$ ipython --no-banner

In [1]: import numpy as np

In [2]: np.set_printoptions(suppress=True, linewidth=140)

In [3]: rd = lambda a: np.round(a, 1) + 0

In [4]: rng = np.random.default_rng(297473)

In [5]: F = rng.normal(size=(38, 7)) + 5 * np.array([8, 3, 9, 8, 4, 6, 9])

In [6]: print(rd(F))
[[40.  15.  45.9 39.5 20.5 30.7 43.6]
 [39.7 13.8 46.1 41.5 19.2 30.3 43.8]
 [37.5 14.9 44.3 41.2 20.  29.3 45.2]
 [40.  14.  45.  39.2 20.  29.8 43.8]
 [39.7 16.  45.  40.1 20.  29.3 45.3]
 [40.9 14.9 45.2 38.2 21.1 30.9 44.4]
 [40.3 16.7 44.7 41.5 20.8 29.3 45.9]
 [41.2 16.6 43.8 38.8 20.1 28.9 44.4]
 [39.7 13.8 45.8 38.5 20.5 29.3 45.2]
 [38.9 14.7 43.8 38.9 18.8 32.9 44.3]
 [40.3 16.3 44.9 38.1 20.  29.4 45. ]
 [41.  15.1 46.2 41.6 21.3 29.5 43.5]
 [38.6 16.1 45.1 41.6 20.4 29.8 44.6]
 [39.4 15.3 45.8 40.3 21.3 30.8 45.3]
 [40.5 14.6 44.7 39.  19.9 30.2 47.1]
 [41.3 14.6 44.8 41.6 20.5 29.6 46.8]
 [39.2 15.6 44.2 39.8 20.1 29.8 46.2]
 [40.2 17.2 44.4 39.5 19.8 30.4 45.4]
 [41.8 13.4 44.3 41.  19.  29.8 45.4]
 [40.1 14.8 45.  42.4 20.3 31.1 44.5]
 [39.6 15.  45.6 37.3 20.5 29.3 45.1]
 [39.2 15.5 44.2 40.  20.  30.  44.2]
 [40.1 15.8 45.9 40.  21.1 29.6 47.1]
 [40.4 14.3 45.1 38.9 20.  29.4 44.3]
 [39.9 14.9 46.  40.5 19.7 28.7 43.8]
 [40.2 15.2 44.  42.4 19.7 31.3 45.4]
 [40.2 15.8 45.8 38.6 18.9 30.1 45.5]
 [40.1 14.5 45.5 41.8 20.9 32.  43.6]
 [40.9 14.5 44.2 41.  21.5 29.8 48.1]
 [38.1 15.6 47.8 39.5 19.4 29.4 43.9]
 [39.8 15.5 46.1 39.5 20.  30.8 45.8]
 [38.6 15.1 46.  40.5 20.1 29.7 43.1]
 [40.1 13.2 45.1 40.9 20.8 29.5 45.7]
 [38.9 14.8 46.  38.7 20.8 31.2 45.6]
 [41.5 14.3 44.4 40.1 18.5 29.6 45.2]
 [39.1 14.1 45.6 40.2 19.9 31.3 45.7]
 [39.1 12.9 44.4 40.1 21.4 30.6 44.4]
 [40.5 14.9 45.2 40.  18.3 30.5 44.6]]

In [7]: M2 = np.array([[0, 0], [-1, 0], [0, 1], [0, 2], [-1, -2], [2, 1], [-2, 0]])

In [8]: print(np.linalg.matrix_rank(np.vstack([F, M2.T])))
7

In [9]: np.vstack([F, M2.T]).shape
Out[9]: (40, 7)

In [10]: print(np.linalg.matrix_rank(F @ M2))
2
